$ ipython --no-banner

In [1]: import numpy as np

In [2]: import numpy.linalg as la

In [3]: np.set_printoptions(suppress=True, linewidth=120)

In [4]: def rd(a):
   ...:     return np.round(a, 2) + 0
   ...: 

In [5]: W0 = np.loadtxt("block10.csv", delimiter=",")

In [6]: W0
Out[6]: 
array([[ -0.61,   4.79,   8.45,   7.19,  -6.24,   2.31, -12.78,   4.73,  -0.83,  -4.79],
       [ -0.61,   8.68,  12.39,   2.  ,  -4.19,   5.85,   6.76,   5.92,   5.14,  -2.83],
       [-10.57,   1.86,  -7.51,   2.03,   8.74,  -5.51,  -1.99,  -3.32,   1.83,  -9.96],
       [  3.8 ,  10.04,   8.82,  -2.77,  -5.73,  -6.99,   2.38,  10.13,   0.36,  -3.05],
       [  9.78,  -1.04,  -6.01,   6.3 ,  -7.13,   7.7 ,  -7.1 ,   6.2 ,  -4.18,   3.33],
       [ -5.54,  -0.25,   3.29, -10.49,   4.06,  -7.  ,  -3.06,   8.77,   6.19,  -7.64],
       [ -2.08,   8.24,  10.  ,   5.97,   9.07,   3.84,   3.79,   4.5 ,  -2.3 ,  -7.42],
       [  8.09,  -6.25,  -0.23, -11.81,   3.08,  -4.97,   7.36,  -8.08,   1.31,  -0.8 ],
       [  7.03,  -6.67,  -5.71,   8.95,  -1.66,   1.52,  -5.02,   0.94, -10.33,   7.46],
       [ -5.18,  -8.83,   5.06,  11.5 ,  -2.78,   9.43,  -1.38,   4.05,   0.81,   4.66],
       [  5.26,   5.89,   9.68,  -1.97,  -3.57,   4.91,   2.29,  -1.78,  13.96,  -0.18],
       [ -8.  ,   3.83,   4.55,  -3.2 ,   0.67,   9.17,  -2.04,  -7.93,   1.85, -11.64],
       [  8.03,   2.07,   5.88,   3.01,   2.07,   2.17,   2.21,   0.54,  -7.04, -14.96],
       [  5.81,   0.06,   4.81,   5.2 ,   7.33,  -3.9 ,  -5.25,   4.16,  -1.54, -14.14],
       [ -9.93,  -2.76,   0.81,  11.54,  -1.76,  -3.15,  -5.48, -10.41,   2.21,  -1.9 ],
       [ -0.7 ,   1.55,  -4.42,  12.48,  -0.81,   6.16,  -6.36,   6.3 , -10.11,   0.77],
       [  0.4 ,   0.14,   1.55,  -7.64,  -8.23,  -0.4 ,   3.1 ,   4.44,   2.23,  15.39],
       [ 10.84,  -4.82,   5.37,   6.57,   3.28,   7.24,   9.31,   0.48,  -6.04,   0.95],
       [  5.73,   9.17, -10.34,  -0.92,  -1.82,  -1.99,   1.75,  -3.28,   0.14,  12.42],
       [  6.02,  -6.74,   3.01,   8.48,   1.86, -13.89,  -4.65,   2.19,   3.77,  -0.46],
       [  5.25,   3.51, -15.86,  -1.52,   4.63,  -7.19,  -1.79,  -0.4 ,  -4.35,   3.27],
       [  2.24,  10.19,  -1.14,  -5.95, -12.43,  -6.74,   1.09,  -1.76,  -6.17,   3.51],
       [ -4.57,  -9.96,   4.51,  -1.83,  -6.62,   2.55,   9.74,   8.1 ,   2.02,  -6.43],
       [ 10.19,   2.28,   0.82,  -3.86,  -5.73,  -4.37,  -4.36,  -9.65,   2.18,  10.33],
       [  1.6 , -12.75,   6.61,  -4.82,   1.38,  -6.16,   6.9 ,  -0.28,  -7.21,  -5.33],
       [  0.44,  -6.95,   5.23,   1.97,  -5.11,  -8.25, -10.88,  -4.14,  -7.41,  -5.99],
       [  2.62,  -6.49,  -0.56,   2.73,   2.02,  13.24,  -6.12,  -4.75,   8.86,   5.04],
       [-12.83,  -3.03,  -8.12,   5.35,   1.19,   6.85,   0.06,  -5.8 ,   7.03,  -0.18],
       [ -6.63,   1.12,   6.92,   1.81,  -5.29,  10.29,  -7.94,  10.29,  -0.6 ,   0.73],
       [  7.09,   5.74,   2.91,   6.88, -11.42,   0.32,  -6.78,   2.82,   6.64,   5.7 ],
       [  2.4 ,   1.98,   5.57,   3.32,  16.46,  -2.22,   7.36,   1.25,   2.29,   3.39],
       [ -4.09,  -7.28,  -2.4 ,  -4.3 ,  -2.85,  -0.93,  13.4 ,   0.23, -10.71,  -1.71],
       [  0.28,  -1.94,  -5.83,  14.46,  -2.86,   4.12,  -7.96,  -4.51,   6.6 ,  -0.75],
       [-11.13,   1.88,  -7.68,  -0.83,  -4.8 ,   1.57,  -4.82,  11.96,  -3.86,  -2.48],
       [-11.9 ,   0.65,  -3.51,   4.95,   9.71,  -7.15,   1.24,  -3.98,   6.64,  -3.79],
       [  8.44,   7.03,  -3.07, -11.46,  -1.57,  -4.41,  -8.82,  -2.31,   0.72,   5.73]])

In [7]: Ac = (W0 - W0.mean(axis=0)) / W0.std(axis=0)

In [8]: np.argwhere(np.abs(Ac) > 2)
Out[8]: 
array([[ 7,  3],
       [10,  8],
       [12,  9],
       [16,  9],
       [19,  5],
       [20,  2],
       [24,  1],
       [26,  5],
       [30,  4],
       [31,  6]])

In [9]: beta = la.lstsq(np.delete(Ac, 9, axis=1), Ac[:, 9])[0]

In [10]: rd(1 - np.var(Ac[:, 9] - np.delete(Ac, 9, axis=1) @ beta))
Out[10]: np.float64(0.45)

In [11]: rd(beta)
Out[11]: array([ 0.39, -0.01, -0.49,  0.04, -0.38,  0.09,  0.16,  0.01,  0.27])

In [12]: M = np.load("m.npy")

In [13]: M
Out[13]: 
array([[0, 0, 1, 0],
       [0, 0, 1, 0],
       [1, 1, 0, 1],
       [0, 0, 1, 0]])

In [14]: other = np.array([[1, -1, 1], [-2, 0, -1], [0, 1, 0], [-2, 1, 1]])

In [15]: np.einsum("ij->j", M)
Out[15]: array([1, 1, 3, 1])

In [16]: np.einsum("ij,ij->i", M, M)
Out[16]: array([1, 1, 3, 1])

In [17]: np.einsum("ik,kj->ij", M, other)
Out[17]: 
array([[ 0,  1,  0],
       [ 0,  1,  0],
       [-3,  0,  1],
       [ 0,  1,  0]])

In [18]: other.T @ M.T
Out[18]: 
array([[ 0,  0, -3,  0],
       [ 1,  1,  0,  1],
       [ 0,  0,  1,  0]])

In [19]: la.matrix_rank(M @ other)
Out[19]: np.int64(2)
